$ python -q
>>> import numpy as np
>>> np.set_printoptions(precision=1, suppress=True, linewidth=160, legacy="1.25")
>>> rnd = lambda a: np.round(a, 1) + 0
>>> F = np.loadtxt("arr.csv", delimiter=",")
>>> rnd(F)
array([[ 0. , -0.5,  1.3, -0.7],
       [-0.1, -1.6,  2.9, -1.6],
       [-0.2,  0.6, -1.4,  0.7],
       [-0.1, -1.3,  2.7, -1.4],
       [-0.2, -0.3,  0.4, -0.2],
       [ 0. ,  0.2, -0.6,  0.4],
       [ 0. , -0.6,  1.3, -0.6],
       [-0.1, -0.7,  1.3, -0.4],
       [ 0. , -0.4,  0.9, -0.4],
       [-0.1, -2.2,  4.2, -2.3],
       [-0.1, -0.6,  1.3, -0.8],
       [ 0. ,  0.8, -1.4,  0.7],
       [ 0.1, -0.3,  0.3, -0.4],
       [ 0.1, -0.5,  0.6, -0.5],
       [ 0. , -0.5,  1. , -0.6],
       [ 0.1, -0.5,  1.1, -0.7],
       [ 0.1, -0.2,  0.6, -0.1],
       [ 0. ,  0.3, -0.4,  0.2],
       [ 0.3,  1. , -2.2,  1.3],
       [ 0.2, -0.8,  1.7, -0.9],
       [ 0.1,  0.5, -1.1,  0.7],
       [ 0. ,  0.4, -0.6,  0.2],
       [ 0. ,  0.9, -1.6,  0.8],
       [-0.1, -1.8,  3.8, -1.9],
       [-0.1,  0.3, -0.7,  0.3]])
>>> proj = F @ np.linalg.solve(F.T @ F, F.T)
>>> rnd(proj @ F[:, 2])
array([ 1.3,  2.9, -1.4,  2.7,  0.4, -0.6,  1.3,  1.3,  0.9,  4.2,  1.3, -1.4,  0.3,  0.6,  1. ,  1.1,  0.6, -0.4, -2.2,  1.7, -1.1, -0.6, -1.6,  3.8, -0.7])
>>> rnd(np.linalg.eigvalsh(proj))
array([0., 0., 0., 0., 0., 0., 0., 0., 0., 0., 0., 0., 0., 0., 0., 0., 0., 0., 0., 0., 0., 1., 1., 1., 1.])
>>> vec = np.array([-2, -2, -2, 2])
>>> y = F @ vec
>>> rnd(np.linalg.pinv(F) @ F)
array([[1., 0., 0., 0.],
       [0., 1., 0., 0.],
       [0., 0., 1., 0.],
       [0., 0., 0., 1.]])
>>> rnd(np.linalg.solve(F.T @ F, F.T @ y))
array([-2., -2., -2.,  2.])
>>> rng = np.random.default_rng(7239)
>>> y = y + 0.3 * rng.normal(size=25)
>>> rnd(y)
array([-2.5, -5.6,  3.6, -5.5, -0.7,  1.4, -2.4, -2.4, -2. , -8.7, -2.5,  2.8, -0.5, -1. , -2.6, -2.3, -1. ,  0.8,  4.3, -3.3,  2. ,  0.8,  3.2, -7.6,  1.7])
>>> beta, *_ = np.linalg.lstsq(F, y)
>>> rnd(beta)
array([-0.9, -1.2, -2.4,  0.4])
>>> [round(float(np.linalg.norm(np.linalg.solve(F.T @ F + lam * np.eye(4), F.T @ y))), 2) for lam in (0, 1, 10, 100)]
[2.84, 1.66, 1.5, 0.87]
>>> other = np.c_[F[:, :3] @ np.array([[1, 1, 0], [1, -1, 0], [2, -2, 1]]), np.array([-3, 3, -1, 0, 3, -3, -2, -2, -3, -3, 2, 3, 3, -2, 1, 1, 0, 2, 2, 2, -3, 2, -3, 0, 1])]
>>> rnd(other)
array([[ 2. , -2. ,  1.3, -3. ],
       [ 4.1, -4.3,  2.9,  3. ],
       [-2.4,  2.1, -1.4, -1. ],
       [ 4. , -4.2,  2.7,  0. ],
       [ 0.3, -0.6,  0.4,  3. ],
       [-1. ,  0.9, -0.6, -3. ],
       [ 2. , -2.1,  1.3, -2. ],
       [ 1.9, -2. ,  1.3, -2. ],
       [ 1.3, -1.3,  0.9, -3. ],
       [ 6.2, -6.4,  4.2, -3. ],
       [ 1.9, -2.1,  1.3,  2. ],
       [-2. ,  1.9, -1.4,  3. ],
       [ 0.5, -0.4,  0.3,  3. ],
       [ 0.8, -0.6,  0.6, -2. ],
       [ 1.6, -1.6,  1. ,  1. ],
       [ 1.8, -1.6,  1.1,  1. ],
       [ 1. , -0.9,  0.6,  0. ],
       [-0.5,  0.5, -0.4,  2. ],
       [-3.1,  3.7, -2.2,  2. ],
       [ 2.8, -2.3,  1.7,  2. ],
       [-1.7,  1.9, -1.1, -3. ],
       [-0.6,  0.7, -0.6,  2. ],
       [-2.3,  2.4, -1.6, -3. ],
       [ 5.6, -5.8,  3.8,  0. ],
       [-1.2,  1.1, -0.7,  1. ]])
>>> np.linalg.matrix_rank(np.c_[F, other])
5
>>> rnd(np.linalg.norm(other - F @ np.linalg.lstsq(F, other)[0], axis=0))
array([ 0. ,  0. ,  0. , 10.5])
>>> rnd(np.linalg.lstsq(F, other[:, 0])[0])
array([1., 1., 2., 0.])
>>> D = np.linalg.norm(F[:, None] - F[None], axis=-1)
>>> D.mean(axis=1).argmax()
9
>>> D.shape
(25, 25)
>>> rnd(D[14])
array([0.3, 2.4, 3. , 2. , 0.8, 2. , 0.3, 0.4, 0.2, 4. , 0.3, 3. , 0.8, 0.5, 0. , 0.1, 0.7, 1.8, 4. , 0.8, 2.7, 2. , 3.3, 3.3, 2.1])
>>> rnd(np.linalg.norm(F, axis=1))
array([1.5, 3.7, 1.7, 3.3, 0.5, 0.7, 1.5, 1.5, 1.1, 5.3, 1.6, 1.7, 0.6, 0.9, 1.3, 1.4, 0.7, 0.5, 2.8, 2.1, 1.4, 0.8, 2. , 4.6, 0.8])
>>> rnd(D[:5, :5])
array([[0. , 2.1, 3.2, 1.7, 1.1],
       [2.1, 0. , 5.3, 0.4, 3.2],
       [3.2, 5.3, 0. , 4.9, 2.2],
       [1.7, 0.4, 4.9, 0. , 2.8],
       [1.1, 3.2, 2.2, 2.8, 0. ]])
>>> (D + 1e9 * np.eye(25)).round(6).argmin(axis=1)
array([10,  3, 11,  1, 12, 24,  7,  6, 14, 23,  0,  2,  4,  8, 15, 14,  4,  5, 22, 10, 11, 17, 11,  9,  5])
>>> np.flatnonzero(D[14] < D.mean() / 2)
array([ 0,  4,  6,  7,  8, 10, 12, 13, 14, 15, 16, 19])
>>> np.linalg.matrix_rank(D ** 2)
6
>>> M = np.load("sample18.npy")
>>> M
array([[5., 0., 0., 0., 0., 4., 4., 4.],
       [0., 5., 4., 4., 4., 0., 0., 0.],
       [0., 4., 5., 4., 4., 0., 0., 0.],
       [0., 4., 4., 5., 4., 0., 0., 0.],
       [0., 4., 4., 4., 5., 0., 0., 0.],
       [4., 0., 0., 0., 0., 5., 4., 4.],
       [4., 0., 0., 0., 0., 4., 5., 4.],
       [4., 0., 0., 0., 0., 4., 4., 5.]])
>>> np.flatnonzero(np.linalg.matrix_power((M != 0) + (M.T != 0) + np.eye(8), 8)[2])
array([1, 2, 3, 4])
>>> (np.linalg.matrix_power((M != 0) + (M.T != 0) + np.eye(8), 8) > 0).astype(int)
array([[1, 0, 0, 0, 0, 1, 1, 1],
       [0, 1, 1, 1, 1, 0, 0, 0],
       [0, 1, 1, 1, 1, 0, 0, 0],
       [0, 1, 1, 1, 1, 0, 0, 0],
       [0, 1, 1, 1, 1, 0, 0, 0],
       [1, 0, 0, 0, 0, 1, 1, 1],
       [1, 0, 0, 0, 0, 1, 1, 1],
       [1, 0, 0, 0, 0, 1, 1, 1]])
>>> rnd(np.linalg.det(M))
289.0
>>> (M != 0).astype(int)
array([[1, 0, 0, 0, 0, 1, 1, 1],
       [0, 1, 1, 1, 1, 0, 0, 0],
       [0, 1, 1, 1, 1, 0, 0, 0],
       [0, 1, 1, 1, 1, 0, 0, 0],
       [0, 1, 1, 1, 1, 0, 0, 0],
       [1, 0, 0, 0, 0, 1, 1, 1],
       [1, 0, 0, 0, 0, 1, 1, 1],
       [1, 0, 0, 0, 0, 1, 1, 1]])
